>>> import numpy as np
>>> np.set_printoptions(precision=2, suppress=True, linewidth=100, legacy="1.25")
>>> J = np.loadtxt("m.csv", delimiter=",")
>>> print(J)
[[ 8. -5. -1.  3. -1. -1.  1.  5.  6. -5.  3.]
 [-8.  7. -8.  9.  7.  3. -6.  2.  1. -5.  5.]
 [-1. -1.  4. -4.  0. -3. -7. -5. -9.  8. -4.]
 [ 8.  7. -8.  9. -7.  6. -7.  5.  5. -9.  0.]
 [ 3. -5.  7.  4.  7.  5.  7.  4.  7. -9.  2.]
 [-1.  6. -7.  7.  1.  2.  0. -8. -7. -7. -5.]
 [-9. -1.  1. -9.  1. -9.  0. -7.  4.  1. -7.]
 [ 3. -8. -6.  3. -1.  1. -6.  6.  5. -3. -4.]
 [-3. -5.  5.  3.  9.  2. -7.  1.  9.  7. -1.]
 [-8.  5.  3.  2.  0.  7.  2.  9.  0.  1. -8.]
 [-2.  9. -6. -3.  4. -4.  8.  1. -9.  1.  9.]]
>>> print(np.diff(J, axis=0))
[[-16.  12.  -7.   6.   8.   4.  -7.  -3.  -5.   0.   2.]
 [  7.  -8.  12. -13.  -7.  -6.  -1.  -7. -10.  13.  -9.]
 [  9.   8. -12.  13.  -7.   9.   0.  10.  14. -17.   4.]
 [ -5. -12.  15.  -5.  14.  -1.  14.  -1.   2.   0.   2.]
 [ -4.  11. -14.   3.  -6.  -3.  -7. -12. -14.   2.  -7.]
 [ -8.  -7.   8. -16.   0. -11.   0.   1.  11.   8.  -2.]
 [ 12.  -7.  -7.  12.  -2.  10.  -6.  13.   1.  -4.   3.]
 [ -6.   3.  11.   0.  10.   1.  -1.  -5.   4.  10.   3.]
 [ -5.  10.  -2.  -1.  -9.   5.   9.   8.  -9.  -6.  -7.]
 [  6.   4.  -9.  -5.   4. -11.   6.  -8.  -9.   0.  17.]]
>>> print(round(float(np.linalg.norm(J)), 2))
61.09
>>> print(np.linalg.svd(J, compute_uv=False))
[33.73 28.78 22.27 21.16 16.56 15.71 13.37  8.97  4.61  4.11  1.94]
>>> print(J.sum(axis=1))
[ 13.   7. -22.   9.  32. -19. -35. -10.  20.  13.   8.]
>>> print(np.count_nonzero(J))
115
>>> print(J.sum(axis=0))
[-10.   9. -16.  24.  20.   9. -15.  13.  12. -20. -10.]
>>> print(J.shape)
(11, 11)
>>> print(np.unravel_index(np.abs(J).argmax(), J.shape))
(1, 3)
>>> def softmax(z):
...     e = np.exp(z - z.max(axis=-1, keepdims=True))
...     return e / e.sum(axis=-1, keepdims=True)
... 
>>> print(np.round(softmax(J[1]), 2) + 0)
[0.   0.1  0.   0.77 0.1  0.   0.   0.   0.   0.   0.01]
>>> print(softmax(J).sum(axis=1))
[1. 1. 1. 1. 1. 1. 1. 1. 1. 1. 1.]
>>> S = J @ J.T / np.sqrt(11)
>>> print(softmax(S)[1] @ J)
[-8.  7. -8.  9.  7.  3. -6.  2.  1. -5.  5.]
>>> print(np.round(softmax(S), 2) + 0)
[[1. 0. 0. 0. 0. 0. 0. 0. 0. 0. 0.]
 [0. 1. 0. 0. 0. 0. 0. 0. 0. 0. 0.]
 [0. 0. 1. 0. 0. 0. 0. 0. 0. 0. 0.]
 [0. 0. 0. 1. 0. 0. 0. 0. 0. 0. 0.]
 [0. 0. 0. 0. 1. 0. 0. 0. 0. 0. 0.]
 [0. 0. 0. 0. 0. 1. 0. 0. 0. 0. 0.]
 [0. 0. 0. 0. 0. 0. 1. 0. 0. 0. 0.]
 [0. 0. 0. 0. 0. 0. 0. 1. 0. 0. 0.]
 [0. 0. 0. 0. 0. 0. 0. 0. 1. 0. 0.]
 [0. 0. 0. 0. 0. 0. 0. 0. 0. 1. 0.]
 [0. 0. 0. 0. 0. 0. 0. 0. 0. 0. 1.]]
>>> F = np.load("run6.npy")
>>> print(F)
[[ 4  4  4  4  4  4  4  4  4]
 [ 4  8  8  8  8  8  8  8  8]
 [ 4  8 12 12 12 12 12 12 12]
 [ 4  8 12 16 16 16 16 16 16]
 [ 4  8 12 16 20 20 20 20 20]
 [ 4  8 12 16 20 24 24 24 24]
 [ 4  8 12 16 20 24 28 28 28]
 [ 4  8 12 16 20 24 28 32 32]
 [ 4  8 12 16 20 24 28 32 36]]
>>> blk = np.stack([F, 3 * F, F[::-1]])
>>> print(np.einsum("bij,cij->bc", blk, blk))
[[ 21840  65520  15280]
 [ 65520 196560  45840]
 [ 15280  45840  21840]]
>>> print((blk @ F.T).shape)
(3, 9, 9)
>>> W0 = np.loadtxt("a.csv", delimiter=",")
>>> print(W0)
[[4. 1. 1. 1. 1. 1. 1. 1. 1.]
 [1. 4. 1. 1. 1. 1. 1. 1. 1.]
 [1. 1. 4. 1. 1. 1. 1. 1. 1.]
 [1. 1. 1. 4. 1. 1. 1. 1. 1.]
 [1. 1. 1. 1. 4. 1. 1. 1. 1.]
 [1. 1. 1. 1. 1. 4. 1. 1. 1.]
 [1. 1. 1. 1. 1. 1. 4. 1. 1.]
 [1. 1. 1. 1. 1. 1. 1. 4. 1.]
 [1. 1. 1. 1. 1. 1. 1. 1. 4.]]
>>> blk = np.stack([W0, 5 * W0, W0[::-1]])
>>> print((blk @ W0.T).shape)
(3, 9, 9)
>>> print(np.linalg.matrix_rank(blk.reshape(3, -1)))
2
>>> print(blk.shape)
(3, 9, 9)
>>> rng = np.random.default_rng(687399)
>>> labels = rng.permutation(11)
>>> print(labels)
[ 0  9  8  5  2  7  6  4  3  1 10]
>>> M2 = J[labels][:, labels]
>>> print(np.trace(M2))
62.0
>>> print(np.diag(M2))
[8. 1. 9. 2. 4. 6. 0. 7. 9. 7. 9.]
>>> X = np.loadtxt("layer9.csv", delimiter=",")
>>> print(X)
[[ -3.  -3.  -3.   2.   0.   0.  -2.  -2.   3.   2.]
 [ -4.  -5.  -5.   1.  -3.  -3.   1.  -2.   3.  -1.]
 [ -1.  -3.  -4.  -2.  -4.  -2.   4.   1.   6.   0.]
 [ -4.  -1.  -4.  -3.  -7.  -2.   4.   1.   9.  -1.]
 [ -3.  -4.  -3.   0.  -4.  -3.   3.   3.   8.   1.]
 [ -6.  -5.  -3.   2.  -4.  -5.   6.   2.   5.   3.]
 [ -9.  -2.  -6.   4.  -7.  -8.   5.   0.   2.   0.]
 [ -9.  -5.  -9.   6.  -7. -11.   5.   2.   0.  -2.]
 [ -8.  -5. -11.   9.  -7. -14.   6.   0.   1.   0.]
 [-10.  -5. -14.  11.  -8. -13.   7.   0.   4.  -1.]
 [-12.  -8. -14.  14.  -6. -15.   4.   1.   4.   1.]
 [-15. -11. -15.  13.  -5. -15.   7.   1.   1.   3.]
 [-15.  -8. -18.  12.  -4. -17.  10.  -1.   0.   2.]
 [-12. -10. -17.  11.  -5. -16.  11.  -2.  -1.  -1.]
 [-11.  -8. -19.  10.  -5. -15.   9.  -5.  -3.   0.]
 [-11.  -8. -18.  13.  -5. -13.   6.  -7.  -3.  -3.]
 [-14. -10. -19.  14.  -3. -11.   3.  -4.  -4.  -6.]
 [-15. -11. -17.  14.  -4. -13.   5.  -3.  -7.  -9.]
 [-18.  -8. -17.  11.  -4. -16.   4.  -5.  -6. -11.]
 [-20.  -5. -14.   9.  -6. -13.   3.  -8.  -4. -14.]
 [-22.  -3. -17.   6.  -9. -14.   0.  -6.  -6. -11.]
 [-20.   0. -16.   8.  -9. -17.   2.  -8.  -7. -12.]
 [-21.   0. -14.   5.  -9. -16.  -1. -10.  -4. -10.]
 [-18.   2. -12.   6. -12. -15.   1. -13.  -2. -12.]
 [-17.   2. -13.   5. -10. -13.  -2. -12.  -2. -14.]
 [-18.  -1. -15.   4.  -8. -13.  -2. -13.  -2. -16.]
 [-16.   2. -15.   7.  -5. -15.  -1. -14.   1. -13.]
 [-14.   1. -13.  10.  -4. -16.  -1. -12.   2. -10.]
 [-12.  -2. -11.  10.  -7. -14.  -2. -15.  -1.  -8.]
 [-12.  -3. -12.   9.  -7. -13.   0. -14.  -3.  -5.]
 [-10.  -3. -15.   7.  -5. -11.  -2. -11.  -5.  -3.]
 [-12.  -5. -16.  10.  -5. -11.  -5. -12.  -8.  -4.]
 [-10.  -3. -13.   9.  -6. -14.  -6. -14.  -7.  -4.]
 [-13.  -6. -13.   8.  -7. -12.  -5. -17.  -9.  -6.]
 [-11.  -7. -10.   9.  -5. -10.  -5. -19.  -6.  -6.]
 [-13.  -8.  -8.   9.  -2.  -9.  -3. -21.  -4.  -4.]
 [-10.  -7.  -5.   6.   1. -10.  -5. -24.  -3.  -2.]
 [-11.  -7.  -8.   5.  -2. -11.  -3. -26.   0.   1.]]
>>> M2 = np.array([[3, -2, -1],
...     [-1, -3, 0],
...     [-1, -2, -3],
...     [-3, -3, -3],
...     [-2, 1, 1],
...     [1, 0, -2],
...     [2, 0, 2],
...     [1, 0, -1],
...     [-1, 2, -2],
...     [-1, -1, 3]])
>>> print(np.einsum("ij,ij->i", X, X))
[  52.  100.  103.  194.  142.  189.  279.  426.  573.  741.  895. 1050. 1167. 1062. 1011.  975.
 1060. 1180. 1268. 1192. 1288. 1351. 1216. 1195. 1104. 1232. 1151.  987.  908.  826.  688.  920.
  888. 1062.  934.  945.  925. 1070.]
>>> print(np.einsum("ij->j", X))
[-460. -173. -456.  284. -209. -439.   61. -289.  -48. -176.]
>>> print(np.einsum("ik,kj->ij", X, M2))
[[-20.  19.   4.]
 [ -4.  34.  14.]
 [ 19.  33.  14.]
 [ 15.  40.   8.]
 [  3.  35.   4.]
 [ -7.  30.  24.]
 [-17.  21.  30.]
 [-14.  28.  35.]
 [-24.  21.  45.]
 [-30.  31.  40.]
 [-55.  35.  38.]
 [-52.  48.  66.]
 [-47.  48.  90.]
 [-26.  49.  80.]
 [-25.  43.  92.]
 [-38.  35.  63.]
 [-48.  49.  48.]
 [-41.  46.  46.]
 [-50.  56.  56.]
 [-53.  56.  35.]
 [-49.  59.  59.]
 [-52.  37.  59.]
 [-60.  48.  57.]
 [-50.  32.  37.]
 [-48.  39.  27.]
 [-46.  61.  34.]
 [-65.  45.  36.]
 [-74.  31.  27.]
 [-63.  21.  25.]
 [-53.  22.  45.]
 [-41.  26.  59.]
 [-56.  24.  53.]
 [-58.  12.  48.]
 [-54.  27.  52.]
 [-60.  25.  32.]
 [-74.  33.  37.]
 [-77.  30.  42.]
 [-73.  41.  63.]]
>>> print(np.vstack([X, M2.T]).shape)
(41, 10)
>>> mat = np.loadtxt("x.csv", delimiter=",")
>>> print(mat)
[[ 0.5   0.    0.87  0.    0.    0.    0.  ]
 [ 0.    1.    0.    0.    0.    0.    0.  ]
 [-0.87  0.    0.5   0.    0.    0.    0.  ]
 [ 0.    0.    0.    1.    0.    0.    0.  ]
 [ 0.    0.    0.    0.    1.    0.    0.  ]
 [ 0.    0.    0.    0.    0.    1.    0.  ]
 [ 0.    0.    0.    0.    0.    0.    1.  ]]
>>> print(np.flatnonzero(np.linalg.matrix_power((mat != 0) + (mat.T != 0) + np.eye(7), 7)[0]))
[0 2]
>>> print((np.linalg.matrix_power((mat != 0) + (mat.T != 0) + np.eye(7), 7) > 0).astype(int))
[[1 0 1 0 0 0 0]
 [0 1 0 0 0 0 0]
 [1 0 1 0 0 0 0]
 [0 0 0 1 0 0 0]
 [0 0 0 0 1 0 0]
 [0 0 0 0 0 1 0]
 [0 0 0 0 0 0 1]]
>>> Uu, sv, VT = np.linalg.svd(mat, full_matrices=False)
>>> print(sv)
[1. 1. 1. 1. 1. 1. 1.]
>>> print(sv / sv[0])
[1. 1. 1. 1. 1. 1. 1.]
>>> print(Uu.shape, sv.shape, VT.shape)
(7, 7) (7,) (7, 7)
>>> print((sv > 1e-8).sum())
7
>>> print(np.round(Uu.T @ Uu, 2) + 0)
[[1. 0. 0. 0. 0. 0. 0.]
 [0. 1. 0. 0. 0. 0. 0.]
 [0. 0. 1. 0. 0. 0. 0.]
 [0. 0. 0. 1. 0. 0. 0.]
 [0. 0. 0. 0. 1. 0. 0.]
 [0. 0. 0. 0. 0. 1. 0.]
 [0. 0. 0. 0. 0. 0. 1.]]
>>> arr = np.array([[0, -14, -10, -18, -12, 6, 0, 8],
...     [0, -21, -15, -27, -18, 9, 0, 12],
...     [0, -21, -15, -27, -18, 9, 0, 12],
...     [0, 0, 0, 0, 0, 0, 0, 0]])
>>> # rows 1 and 2 are equal
>>> print(np.linalg.matrix_power(mat, 4))
[[-0.5   0.   -0.87  0.    0.    0.    0.  ]
 [ 0.    1.    0.    0.    0.    0.    0.  ]
 [ 0.87  0.   -0.5   0.    0.    0.    0.  ]
 [ 0.    0.    0.    1.    0.    0.    0.  ]
 [ 0.    0.    0.    0.    1.    0.    0.  ]
 [ 0.    0.    0.    0.    0.    1.    0.  ]
 [ 0.    0.    0.    0.    0.    0.    1.  ]]
>>> print(round(np.abs(np.linalg.eigvals(mat)).max(), 2))
1.0
>>> print((mat - mat.T) / 2)
[[ 0.    0.    0.87  0.    0.    0.    0.  ]
 [ 0.    0.    0.    0.    0.    0.    0.  ]
 [-0.87  0.    0.    0.    0.    0.    0.  ]
 [ 0.    0.    0.    0.    0.    0.    0.  ]
 [ 0.    0.    0.    0.    0.    0.    0.  ]
 [ 0.    0.    0.    0.    0.    0.    0.  ]
 [ 0.    0.    0.    0.    0.    0.    0.  ]]
>>> print(np.sort(np.abs(np.linalg.eigvals(mat))))
[1. 1. 1. 1. 1. 1. 1.]
>>> assert mat == mat.T
Traceback (most recent call last):
  File "<python-input-58>", line 1, in <module>
    assert mat == mat.T
           ^^^^^^^^^^^^
ValueError: The truth value of an array with more than one element is ambiguous. Use a.any() or a.all()
>>> print(round(float(np.linalg.det(mat)), 2))
1.0
>>> np.linalg.determinant(mat)
Traceback (most recent call last):
  File "<python-input-60>", line 1, in <module>
    np.linalg.determinant(mat)
    ^^^^^^^^^^^^^^^^^^^^^
AttributeError: module 'numpy.linalg' has no attribute 'determinant'
>>> print(round(float(np.linalg.norm(arr, 2) / np.linalg.norm(arr)), 2))
1.0
>>> print([round(float(x), 2) for x in np.linalg.svd(arr, compute_uv=False)[:3]])
[68.93, 0.0, 0.0]
>>> print(np.linalg.cond(arr) > 100)
True
>>> rk = np.linalg.matrix_rank(arr)
>>> print(rk)
1
>>> null = np.linalg.svd(arr)[2][rk:].T
>>> print(null.shape)
(8, 7)
>>> print([int(np.linalg.matrix_rank(np.delete(arr, i, axis=0))) for i in range(4)])
[1, 1, 1, 1]
>>> print([int(np.linalg.matrix_rank(arr[:, :j + 1])) for j in range(8)])
[0, 1, 1, 1, 1, 1, 1, 1]
>>> print([int(np.linalg.matrix_rank(arr[:i])) for i in range(1, len(arr) + 1)])
[1, 1, 1, 1]
>>> print(np.linalg.matrix_rank(arr.T @ arr), np.linalg.matrix_rank(arr @ arr.T))
1 1
>>> print(arr @ np.linalg.pinv(arr) @ arr)
[[  0. -14. -10. -18. -12.   6.   0.   8.]
 [  0. -21. -15. -27. -18.   9.   0.  12.]
 [  0. -21. -15. -27. -18.   9.   0.  12.]
 [  0.   0.   0.   0.   0.   0.   0.   0.]]
>>> print(np.allclose(arr[:-1].T @ np.linalg.lstsq(arr[:-1].T, arr[-1])[0], arr[-1]))
True
>>> A = np.load("w.npy")
>>> print(A)
[[ 0 -3  2 -3 -3  2 -3  3 -3  0  0]
 [-3  0 -3  2 -3 -3  2 -3  3 -3  0]
 [ 2 -3  0 -3  2 -3 -3  2 -3  3 -3]
 [-3  2 -3  0 -3  2 -3 -3  2 -3  3]
 [-3 -3  2 -3  0 -3  2 -3 -3  2 -3]
 [ 2 -3 -3  2 -3  0 -3  2 -3 -3  2]
 [-3  2 -3 -3  2 -3  0 -3  2 -3 -3]
 [ 3 -3  2 -3 -3  2 -3  0 -3  2 -3]
 [-3  3 -3  2 -3 -3  2 -3  0 -3  2]
 [ 0 -3  3 -3  2 -3 -3  2 -3  0 -3]
 [ 0  0 -3  3 -3  2 -3 -3  2 -3  0]]
>>> W1 = np.array([[0, 0, -9, -1],
...     [8, -2, 5, 2],
...     [-9, -4, -6, 6],
...     [-7, 8, 4, 7],
...     [-4, -5, -2, 7],
...     [-5, -6, -5, 2],
...     [-2, -8, -5, 4],
...     [-9, 7, 0, 6],
...     [5, -6, 8, 3],
...     [-7, 8, 7, -6],
...     [2, -7, 1, 6]])
>>> beta = np.array([-2, -3, 2, -3])
>>> H = np.maximum(A @ W1 + beta, 0)
>>> print((H > 0).astype(int))
[[0 1 0 0]
 [1 0 1 0]
 [0 1 0 0]
 [1 0 1 0]
 [0 1 0 0]
 [0 1 0 0]
 [1 0 1 0]
 [0 1 0 0]
 [1 0 1 0]
 [0 1 0 0]
 [1 1 1 0]]
>>> print(H)
[[  0  37   0   0]
 [ 97   0  69   0]
 [  0  88   0   0]
 [113   0  66   0]
 [  0   7   0   0]
 [  0  64   0   0]
 [121   0  48   0]
 [  0  53   0   0]
 [110   0  62   0]
 [  0  52   0   0]
 [ 70   3  38   0]]
>>> Z = np.array([[0, 1], [0, 2], [1, 3], [3, 3]])
>>> print(H @ Z)
[[  0  74]
 [ 69 304]
 [  0 176]
 [ 66 311]
 [  0  14]
 [  0 128]
 [ 48 265]
 [  0 106]
 [ 62 296]
 [  0 104]
 [ 38 190]]
>>> print(np.all(np.linalg.eigvalsh(A) > 0))
False
>>> try:
...     np.linalg.cholesky(A)
... except np.linalg.LinAlgError as e:
...     print("failed:", e)
... 
failed: Matrix is not positive definite
>>> data = np.array([[2, -2, -2, 0], [0, 2, -2, -2], [-2, 0, 2, -2], [-2, -2, 0, 2]])
>>> print(np.fft.fft(data[0]))
[-2.+0.j  4.+2.j  2.+0.j  4.-2.j]
>>> print(data @ (-1.0) ** np.arange(4))
[ 2. -2.  2. -2.]
>>> print((data @ data)[0])
[ 8 -8 -4  8]
>>> print(np.allclose(data @ data.T, data.T @ data))
True
>>> print(round(float(np.linalg.det(2 * data)), 2), np.round(np.linalg.det(data), 2))
-1280.0 -80.0
>>> print(np.einsum("ii->", data))
8
